$ python -q
>>> import numpy as np
>>> np.set_printoptions(suppress=True, linewidth=120)
>>> def tidy(a):
...     return np.round(a, 1) + 0
... 
>>> M2 = np.array([[0.1, -0.7, 0.8],
...     [-0.2, 0.7, -1.0],
...     [-0.3, 0.7, 0.4],
...     [1.0, -0.4, 0.2],
...     [2.1, 0.6, -0.2]])
>>> C = np.array([[1.6, 0.8, -2.6, 0.3], [0.3, 1.3, 0.0, -0.1], [1.0, 1.2, -0.1, -1.6]])
>>> F = M2 @ C
>>> tidy(F)
array([[ 0.8,  0.1, -0.3, -1.2],
       [-1.1, -0.5,  0.6,  1.5],
       [ 0.1,  1.2,  0.7, -0.8],
       [ 1.7,  0.5, -2.6,  0. ],
       [ 3.3,  2.2, -5.4,  0.9]])
>>> np.abs(np.diag(np.linalg.qr(F)[1])) > 1e-9
array([ True,  True,  True, False])
>>> np.allclose(F[:-1].T @ np.linalg.lstsq(F[:-1].T, F[-1])[0], F[-1])
True
>>> [round(float(x), 1) for x in np.linalg.svd(F, compute_uv=False)[:3]]
[7.6, 2.4, 1.3]
>>> np.argsort(-np.linalg.norm(F, axis=0).round(6), kind="stable")[:3]
array([2, 0, 1])
>>> np.linalg.matrix_rank(F, rtol=0.1)
np.int64(3)
>>> tidy(np.linalg.norm(F, 2) / np.linalg.norm(F))
np.float64(0.9)
>>> Q, _ = np.linalg.qr(np.array([[1.7, 1.6, -0.1, 0.7],
...     [0.6, 1.8, -0.2, 1.1],
...     [1.4, -0.3, 1.7, 0.4],
...     [1.1, 1.7, -0.5, 1.4]]))
>>> J = Q[:, :3]
>>> tidy(J)
array([[-0.7, -0.1,  0.5],
       [-0.2, -0.6, -0.7],
       [-0.6,  0.7, -0.4],
       [-0.4, -0.4,  0.3]])
>>> Q, R = np.linalg.qr(J)
>>> Q.shape, R.shape
((4, 3), (3, 3))
>>> tidy(R)
array([[1., 0., 0.],
       [0., 1., 0.],
       [0., 0., 1.]])
>>> np.allclose(R.T @ R, J.T @ J)
True
>>> x = np.array([-1, -1, 0])
>>> tidy(J * x)
array([[ 0.7,  0.1,  0. ],
       [ 0.2,  0.6,  0. ],
       [ 0.6, -0.7,  0. ],
       [ 0.4,  0.4,  0. ]])
>>> tidy((J * x).sum(axis=1))
array([ 0.8,  0.9, -0.1,  0.8])
>>> np.sign((J @ x).round(6))
array([ 1.,  1., -1.,  1.])
>>> tidy(J @ np.ones(3))
array([-0.3, -1.6, -0.3, -0.6])
>>> x @ J
Traceback (most recent call last):
  File "<python-input-25>", line 1, in <module>
    x @ J
    ~~^~~
ValueError: matmul: Input operand 1 has a mismatch in its core dimension 0, with gufunc signature (n?,k),(k,m?)->(n?,m?) (size 4 is different from 3)
>>> np.linalg.norm(J @ x) <= np.linalg.norm(J, 2) * np.linalg.norm(x) + 1e-9
np.True_
>>> tidy(J @ (2 * x))
array([ 1.5,  1.7, -0.3,  1.6])
>>> tidy(J @ np.eye(3)[0])
array([-0.7, -0.2, -0.6, -0.4])
>>> Q, _ = np.linalg.qr(np.array([[-0.1, -0.1, 0.4], [1.3, -0.3, -1.2], [-0.2, 1.8, 1.4]]))
>>> mat = -2 * Q
>>> tidy(mat)
array([[ 0.2, -0.2,  2. ],
       [-2. ,  0.3,  0.2],
       [ 0.3,  2. ,  0.1]])
>>> x = np.array([1, 1, -1])
>>> a = np.maximum(mat @ x, 0)
>>> tidy(np.maximum(mat @ (3 * x), 0))
array([0. , 0. , 6.4])
>>> tidy(mat.T @ a)
array([0.6, 4.2, 0.3])
>>> np.flatnonzero(a > 1e-9)
array([2])
>>> tidy(np.maximum(mat @ x, 0) - np.maximum(-mat @ x, 0))
array([-2. , -1.9,  2.1])
>>> tidy(np.einsum("ij,ji->", mat, mat))
np.float64(2.7)
>>> tidy(np.linalg.det(mat[::-1]))
np.float64(8.0)
>>> tidy(np.linalg.det(2 * mat)), tidy(np.linalg.det(mat))
(np.float64(-64.0), np.float64(-8.0))
>>> tidy(np.einsum("ii->", mat))
np.float64(0.6)
>>> r0 = np.array([-4, 5])
>>> tidy(np.polyval(r0, mat[2]))
array([ 3.8, -2.9,  4.4])
>>> tidy(np.array([np.convolve(row, r0, "same") for row in mat]))
array([[ -0.6,   1.4,  -8.8],
       [  7.9, -11. ,   0.8],
       [ -1.2,  -6.4,   9.3]])
>>> tidy(np.convolve(mat[2], r0))
array([-1.2, -6.4,  9.3,  0.7])
>>> rng = np.random.default_rng(33708)
>>> idx = rng.permutation(3)
>>> M2 = mat[:, idx] * rng.choice([-1, 1], 3)
>>> tidy(M2)
array([[-0.2, -0.2, -2. ],
       [ 0.3,  2. , -0.2],
       [ 2. , -0.3, -0.1]])
>>> left, _, vt = np.linalg.svd(mat.T @ M2)
>>> tidy(left @ vt)
array([[ 0., -1.,  0.],
       [ 1.,  0.,  0.],
       [ 0.,  0., -1.]])
>>> tidy(np.linalg.lstsq(mat, M2)[0])
array([[ 0., -1.,  0.],
       [ 1.,  0.,  0.],
       [ 0.,  0., -1.]])
>>> tidy((M2 + M2.T) / 2)
array([[-0.2,  0.1,  0. ],
       [ 0.1,  2. , -0.2],
       [ 0. , -0.2, -0.1]])
>>> tidy(np.linalg.det(M2))
np.float64(8.0)
>>> np.allclose(M2 @ M2.T, M2.T @ M2)
True
>>> tidy(np.sort(np.abs(np.linalg.eigvals(M2))))
array([2., 2., 2.])
>>> np.linalg.determinant(M2)
Traceback (most recent call last):
  File "<python-input-57>", line 1, in <module>
    np.linalg.determinant(M2)
    ^^^^^^^^^^^^^^^^^^^^^
AttributeError: module 'numpy.linalg' has no attribute 'determinant'
>>> tidy(np.abs(np.linalg.eigvals(M2)).max())
np.float64(2.0)
>>> tidy(M2 @ M2)
array([[-3.9,  0.3,  0.6],
       [ 0.2,  3.9, -0.9],
       [-0.7, -0.9, -3.8]])
